$ python3 -q
>>> import numpy as np
>>> np.set_printoptions(precision=3, suppress=True, linewidth=140, floatmode="fixed")
>>> rd = lambda a: np.round(a, 3) + 0
>>> arr = np.array([[15, 0, 5], [-2, 19, -3], [2, -2, 42]])
>>> np.allclose(arr, arr.T)
False
>>> rd(np.linalg.det(arr))
np.float64(11710.0)
>>> assert arr == arr.T
Traceback (most recent call last):
  File "<python-input-6>", line 1, in <module>
    assert arr == arr.T
           ^^^^^^^^^^^^
ValueError: The truth value of an array with more than one element is ambiguous. Use a.any() or a.all()
>>> np.trace(arr)
np.int64(76)
>>> (arr + arr.T) / 2
array([[15.000, -1.000,  3.500],
       [-1.000, 19.000, -2.500],
       [ 3.500, -2.500, 42.000]])
>>> P = np.triu(np.array([[4, 3, -4], [-3, -3, -3], [-4, -4, 5]]), 1) + np.eye(3)
>>> M2 = P @ arr @ np.linalg.inv(P)
>>> P @ arr - arr @ P
array([[ -14.000,   20.000, -117.000],
       [  -6.000,   12.000,  -77.000],
       [   0.000,   -6.000,    2.000]])
>>> np.linalg.matrix_rank(M2)
np.int64(3)
>>> rd(np.poly(M2))
array([     1.000,    -76.000,   1697.000, -11710.000])
>>> M2
array([[  1.000,  62.000,  18.000],
       [ -8.000,  49.000, -14.000],
       [  2.000,  -8.000,  26.000]])
>>> rd(np.linalg.det(M2))
np.float64(11710.0)
>>> np.trace(M2), np.trace(arr)
(np.float64(76.0), np.int64(76))
>>> rd(np.sort(np.abs(np.linalg.eigvals(M2))))
array([14.797, 18.557, 42.646])
>>> M2 @ M2
array([[ -459.000,  2956.000,  -382.000],
       [ -428.000,  2017.000, -1194.000],
       [  118.000,  -476.000,   824.000]])
>>> (M2 + M2.T) / 2
array([[  1.000,  27.000,  10.000],
       [ 27.000,  49.000, -11.000],
       [ 10.000, -11.000,  26.000]])
>>> np.trace(M2)
np.float64(76.0)
>>> M2 = np.linalg.inv(arr)
>>> np.allclose(M2, arr.T)
False
>>> rd(np.linalg.det(arr) * M2)
array([[792.000, -10.000, -95.000],
       [ 78.000, 620.000,  35.000],
       [-34.000,  30.000, 285.000]])
>>> rd(np.linalg.det(arr) * np.linalg.det(M2))
np.float64(1.0)
>>> rd(arr @ M2)
array([[1.000, 0.000, 0.000],
       [0.000, 1.000, 0.000],
       [0.000, 0.000, 1.000]])
>>> f, g = arr[2], arr[0]
>>> f @ f
np.int64(1772)
>>> p = (f @ g) / (f @ f) * f
>>> rd(np.linalg.norm(f + g) ** 2 + np.linalg.norm(f - g) ** 2)
np.float64(4044.0)
>>> np.linalg.matrix_rank(np.outer(f, g))
np.int64(1)
>>> rd(p)
array([ 0.271, -0.271,  5.688])
>>> feats = np.loadtxt("x.csv", delimiter=",")
>>> feats
array([[ 1.000,  1.000, -1.000, -1.000,  1.000,  1.000, -1.000, -1.000],
       [ 1.000, -1.000,  1.000, -1.000, -1.000,  1.000, -1.000,  1.000],
       [ 1.000, -1.000, -1.000,  1.000, -1.000,  1.000,  1.000, -1.000],
       [ 1.000, -1.000, -1.000,  1.000,  1.000, -1.000, -1.000,  1.000],
       [ 1.000,  1.000,  1.000,  1.000,  1.000,  1.000,  1.000,  1.000],
       [ 1.000,  1.000,  1.000,  1.000, -1.000, -1.000, -1.000, -1.000]])
>>> M2 = feats / np.linalg.norm(feats, axis=1, keepdims=True)
>>> C2 = M2 @ M2.T
>>> (C2 - 2 * np.eye(6)).round(6).argmax(axis=1)
array([1, 0, 0, 0, 0, 0])
>>> np.argwhere(np.triu(np.abs(C2) > 0.95, 1))
array([], shape=(0, 2), dtype=int64)
>>> rd(np.linalg.norm(M2, axis=1))
array([1.000, 1.000, 1.000, 1.000, 1.000, 1.000])
>>> X = np.load("sample9.npy")
>>> X
array([[-0.810,  3.460, -1.240, -1.570,  0.020, -2.820],
       [-0.750,  0.650,  0.680, -0.700,  0.430, -2.310],
       [ 0.510,  0.180, -1.200,  0.640, -0.070,  1.280],
       [ 0.060, -1.050,  0.240,  0.850,  0.590, -0.010],
       [-0.240,  2.970, -0.960, -1.990, -1.190, -0.470],
       [-0.270, -0.260,  0.240,  0.320,  0.630, -1.040],
       [-0.030,  1.060, -0.640, -0.420, -0.230, -0.160]])
>>> x0 = np.array([0, 0, 1, 5, 3, 2])
>>> np.sign((X @ x0).round(6))
array([-1.000, -1.000,  1.000,  1.000, -1.000,  1.000, -1.000])
>>> np.linalg.norm(X @ x0) <= np.linalg.norm(X, 2) * np.linalg.norm(x0) + 1e-9
np.True_
>>> rd(X @ np.ones(6))
array([-2.960, -2.000,  1.340,  0.680, -1.880, -0.380, -0.420])
>>> rd(np.einsum("ij,j->i", X, x0))
array([-14.670,  -6.150,   4.350,   6.240, -15.420,   1.650,  -3.750])
>>> W1 = np.array([[6, 9, 6, 8],
...     [6, 0, 9, 2],
...     [8, 4, 4, 2],
...     [1, 5, 3, 9],
...     [8, 1, 6, 0],
...     [2, 9, 6, 9]])
>>> c = np.array([2, 0, 2, 2])
>>> hid = np.maximum(X @ W1 + c, 0)
>>> (hid > 0).astype(int)
array([[1, 0, 1, 0],
       [1, 0, 0, 0],
       [0, 1, 1, 1],
       [1, 1, 0, 1],
       [0, 0, 1, 0],
       [1, 0, 0, 0],
       [1, 0, 1, 0]])
>>> C = np.array([[-3, 1], [-2, -7], [8, 7], [-3, -4]])
>>> (hid @ C).round(6).argmax(axis=1)
array([1, 1, 0, 0, 0, 1, 0])
>>> Uu, sv, vt = np.linalg.svd(X)
>>> rd(sv)
array([6.549, 3.426, 1.548, 0.000, 0.000, 0.000])
>>> np.argmax(sv[:-1] / (sv[1:] + 1e-6)) + 1
np.int64(3)
>>> M2 = Uu[:, :3] @ np.diag(sv[:3]) @ vt[:3]
>>> np.linalg.matrix_rank(M2)
np.int64(3)
>>> rd(np.linalg.norm(X - M2) / np.linalg.norm(X))
np.float64(0.0)
>>> rd(M2)
array([[-0.810,  3.460, -1.240, -1.570,  0.020, -2.820],
       [-0.750,  0.650,  0.680, -0.700,  0.430, -2.310],
       [ 0.510,  0.180, -1.200,  0.640, -0.070,  1.280],
       [ 0.060, -1.050,  0.240,  0.850,  0.590, -0.010],
       [-0.240,  2.970, -0.960, -1.990, -1.190, -0.470],
       [-0.270, -0.260,  0.240,  0.320,  0.630, -1.040],
       [-0.030,  1.060, -0.640, -0.420, -0.230, -0.160]])
>>> np.linalg.matrix_rank(X, rtol=0.05)
np.int64(3)
>>> A = np.load("a.npy")
>>> rd(A)
array([[-0.225, -0.255,  0.094,  0.705, -0.280, -0.096,  0.522, -0.136],
       [ 0.547, -0.067, -0.389,  0.027, -0.382,  0.615,  0.138, -0.023],
       [-0.451, -0.382, -0.432, -0.374, -0.522, -0.197, -0.103,  0.046],
       [ 0.000, -0.510,  0.209,  0.283,  0.055,  0.220, -0.440,  0.609],
       [ 0.483,  0.133, -0.344,  0.229, -0.096, -0.676, -0.063,  0.330],
       [-0.354,  0.146, -0.687,  0.285,  0.499,  0.201, -0.012,  0.099],
       [-0.193,  0.516,  0.050,  0.354, -0.441,  0.095, -0.581, -0.164],
       [-0.225,  0.468,  0.127, -0.154, -0.215,  0.140,  0.403,  0.680]])
>>> rng = np.random.default_rng(8832)
>>> labels = rng.permutation(3)
>>> labels
array([2, 0, 1])
>>> M2 = arr[labels][:, labels]
>>> rd(np.sort(np.abs(np.linalg.eigvals(M2))))
array([14.797, 18.557, 42.646])
>>> rd(np.linalg.det(M2)), rd(np.linalg.det(arr[labels]))
(np.float64(11710.0), np.float64(11710.0))
>>> x0 = np.array([-2, 2, 0, 1, 2, -3, 3, -1])
>>> rd(np.linalg.norm(x0)), rd(np.linalg.norm(A @ x0))
(np.float64(5.657), np.float64(5.657))
>>> [p for p in range(1, 25) if np.allclose(np.linalg.matrix_power(A, p), np.eye(8))]
[]
>>> rd(np.linalg.det(A))
np.float64(-1.0)
>>> rd(np.linalg.inv(A))
array([[-0.225,  0.547, -0.451,  0.000,  0.483, -0.354, -0.193, -0.225],
       [-0.255, -0.067, -0.382, -0.510,  0.133,  0.146,  0.516,  0.468],
       [ 0.094, -0.389, -0.432,  0.209, -0.344, -0.687,  0.050,  0.127],
       [ 0.705,  0.027, -0.374,  0.283,  0.229,  0.285,  0.354, -0.154],
       [-0.280, -0.382, -0.522,  0.055, -0.096,  0.499, -0.441, -0.215],
       [-0.096,  0.615, -0.197,  0.220, -0.676,  0.201,  0.095,  0.140],
       [ 0.522,  0.138, -0.103, -0.440, -0.063, -0.012, -0.581,  0.403],
       [-0.136, -0.023,  0.046,  0.609,  0.330,  0.099, -0.164,  0.680]])
>>> rd(A.T @ (A @ x0))
array([-2.000,  2.000,  0.000,  1.000,  2.000, -3.000,  3.000, -1.000])
>>> np.linalg.norm(A, axis=1).argmax()
np.int64(0)
>>> rd(np.linalg.norm(A[1], 1)), rd(np.linalg.norm(A[1], np.inf))
(np.float64(2.189), np.float64(0.615))
>>> rd(np.linalg.norm(A, axis=1))
array([1.000, 1.000, 1.000, 1.000, 1.000, 1.000, 1.000, 1.000])
>>> rd(np.linalg.norm(A, 1)), rd(np.linalg.norm(A, np.inf))
(np.float64(2.492), np.float64(2.507))
>>> rd(np.linalg.norm(A) ** 2 / np.linalg.norm(A, 2) ** 2)
np.float64(8.0)
>>> rd(np.linalg.norm(A, 2))
np.float64(1.0)
>>> rd(A[1] @ A[3])
np.float64(0.0)
